In [1]: import numpy as np

In [2]: np.set_printoptions(precision=2, suppress=True, linewidth=140, legacy="1.25")

In [3]: rnd = lambda a: np.round(a, 2) + 0

In [4]: m1 = np.array([[1, 1, 0, 0, 0, 0],
   ...:     [1, 0, 0, 0, 0, 0],
   ...:     [1, 2, 0, 0, 0, 0],
   ...:     [0, 0, 1, 1, 0, 0],
   ...:     [0, 0, 1, 0, 0, 0],
   ...:     [0, 0, 1, 2, 0, 0],
   ...:     [0, 0, 0, 0, 1, 1],
   ...:     [0, 0, 0, 0, 1, 0],
   ...:     [0, 0, 0, 0, 1, 2]])

In [5]: hat = m1 @ np.linalg.solve(m1.T @ m1, m1.T)

In [6]: rnd(np.linalg.eigvalsh(hat))
Out[6]: array([0., 0., 0., 1., 1., 1., 1., 1., 1.])

In [7]: print(rnd(np.diag(hat)))
[0.33 0.83 0.83 0.33 0.83 0.83 0.33 0.83 0.83]

In [8]: rnd(hat @ m1[:, 0])
Out[8]: array([1., 1., 1., 0., 0., 0., 0., 0., 0.])

In [9]: x0 = np.array([2, 3, -3, -2, 0, 1])

In [10]: y = m1 @ x0

In [11]: rnd(np.linalg.solve(m1.T @ m1, m1.T @ y))
Out[11]: array([ 2.,  3., -3., -2.,  0.,  1.])

In [12]: y
Out[12]: array([ 5,  2,  8, -5, -3, -7,  1,  0,  2])

In [13]: rng = np.random.default_rng(7508)

In [14]: y = y + 0.3 * rng.normal(size=9)

In [15]: rnd(y)
Out[15]: array([ 5.2 ,  2.07,  8.  , -4.75, -2.76, -6.93,  0.84,  0.26,  1.59])

In [16]: b, *_ = np.linalg.lstsq(m1, y)

In [17]: b.round()
Out[17]: array([ 2.,  3., -3., -2.,  0.,  1.])

In [18]: rnd(m1.T @ (y - m1 @ b))
Out[18]: array([0., 0., 0., 0., 0., 0.])

In [19]: [round(float(np.linalg.norm(np.linalg.solve(m1.T @ m1 + lam * np.eye(6), m1.T @ y))), 2) for lam in (0, 1, 10, 100)]
Out[19]: [5.06, 4.37, 2.07, 0.33]

In [20]: q, vecs = np.linalg.qr(m1[:, :5])[0], np.linalg.qr(m1[:, 5:])[0]

In [21]: sigma = np.linalg.svd(q.T @ vecs, compute_uv=False)

In [22]: rnd(np.linalg.norm(q @ q.T - vecs @ vecs.T, 2))
Out[22]: 1.0

In [23]: print((sigma > 0.9).sum())
0

In [24]: K = np.load("sample14.npy")

In [25]: K
Out[25]: 
array([[ -2,  -2,  -2,  -2,  -2,  -2,  -2,  -2,  -2,  -2,  -2,  -2,  -2,  -2],
       [ -2,  -4,  -4,  -4,  -4,  -4,  -4,  -4,  -4,  -4,  -4,  -4,  -4,  -4],
       [ -2,  -4,  -6,  -6,  -6,  -6,  -6,  -6,  -6,  -6,  -6,  -6,  -6,  -6],
       [ -2,  -4,  -6,  -8,  -8,  -8,  -8,  -8,  -8,  -8,  -8,  -8,  -8,  -8],
       [ -2,  -4,  -6,  -8, -10, -10, -10, -10, -10, -10, -10, -10, -10, -10],
       [ -2,  -4,  -6,  -8, -10, -12, -12, -12, -12, -12, -12, -12, -12, -12],
       [ -2,  -4,  -6,  -8, -10, -12, -14, -14, -14, -14, -14, -14, -14, -14],
       [ -2,  -4,  -6,  -8, -10, -12, -14, -16, -16, -16, -16, -16, -16, -16],
       [ -2,  -4,  -6,  -8, -10, -12, -14, -16, -18, -18, -18, -18, -18, -18],
       [ -2,  -4,  -6,  -8, -10, -12, -14, -16, -18, -20, -20, -20, -20, -20],
       [ -2,  -4,  -6,  -8, -10, -12, -14, -16, -18, -20, -22, -22, -22, -22],
       [ -2,  -4,  -6,  -8, -10, -12, -14, -16, -18, -20, -22, -24, -24, -24],
       [ -2,  -4,  -6,  -8, -10, -12, -14, -16, -18, -20, -22, -24, -26, -26],
       [ -2,  -4,  -6,  -8, -10, -12, -14, -16, -18, -20, -22, -24, -26, -28]])

In [26]: x0 = np.array([3, 5, 9, 0, 2, 1, 3, 2, 8, 8, 8, 5, 6, 1])

In [27]: print(K @ np.eye(14)[1])
[-2. -4. -4. -4. -4. -4. -4. -4. -4. -4. -4. -4. -4. -4.]

In [28]: print((K * x0).sum(axis=1))
[-122 -238 -344 -432 -520 -604 -686 -762 -834 -890 -930 -954 -968 -970]

In [29]: K @ np.ones(14)
Out[29]: array([ -28.,  -54.,  -78., -100., -120., -138., -154., -168., -180., -190., -198., -204., -208., -210.])

In [30]: K @ (2 * x0)
Out[30]: array([ -244,  -476,  -688,  -864, -1040, -1208, -1372, -1524, -1668, -1780, -1860, -1908, -1936, -1940])

In [31]: np.einsum("ij,j->i", K, x0)
Out[31]: array([-122, -238, -344, -432, -520, -604, -686, -762, -834, -890, -930, -954, -968, -970])

In [32]: evals, vecs = np.linalg.eigh(K)

In [33]: x0 = np.array([2, -9, -6, 9, -9, -2, -9, 3, 8, -7, -9, 1, 9, 5])

In [34]: np.abs(K).sum(axis=1).max(), rnd(np.abs(evals).max())
Out[34]: (210, 170.59)

In [35]: def softmax(z):
    ...:     e = np.exp(z - z.max(axis=-1, keepdims=True))
    ...:     return e / e.sum(axis=-1, keepdims=True)
    ...: 

In [36]: rnd(softmax(K).sum(axis=1))
Out[36]: array([1., 1., 1., 1., 1., 1., 1., 1., 1., 1., 1., 1., 1., 1.])

In [37]: rnd(softmax(K[1]))
Out[37]: array([0.36, 0.05, 0.05, 0.05, 0.05, 0.05, 0.05, 0.05, 0.05, 0.05, 0.05, 0.05, 0.05, 0.05])

In [38]: rnd(softmax(10 * K[1]))
Out[38]: array([1., 0., 0., 0., 0., 0., 0., 0., 0., 0., 0., 0., 0., 0.])

In [39]: att = K @ K.T / np.sqrt(14)

In [40]: rnd(softmax(att)[1] @ K)
Out[40]: array([ -2.  ,  -4.  ,  -6.  ,  -8.  , -10.  , -12.  , -14.  , -16.  , -18.  , -20.  , -22.  , -24.  , -26.  , -27.78])

In [41]: softmax(att).round(6).argmax(axis=1)
Out[41]: array([13, 13, 13, 13, 13, 13, 13, 13, 13, 13, 13, 13, 13, 13])
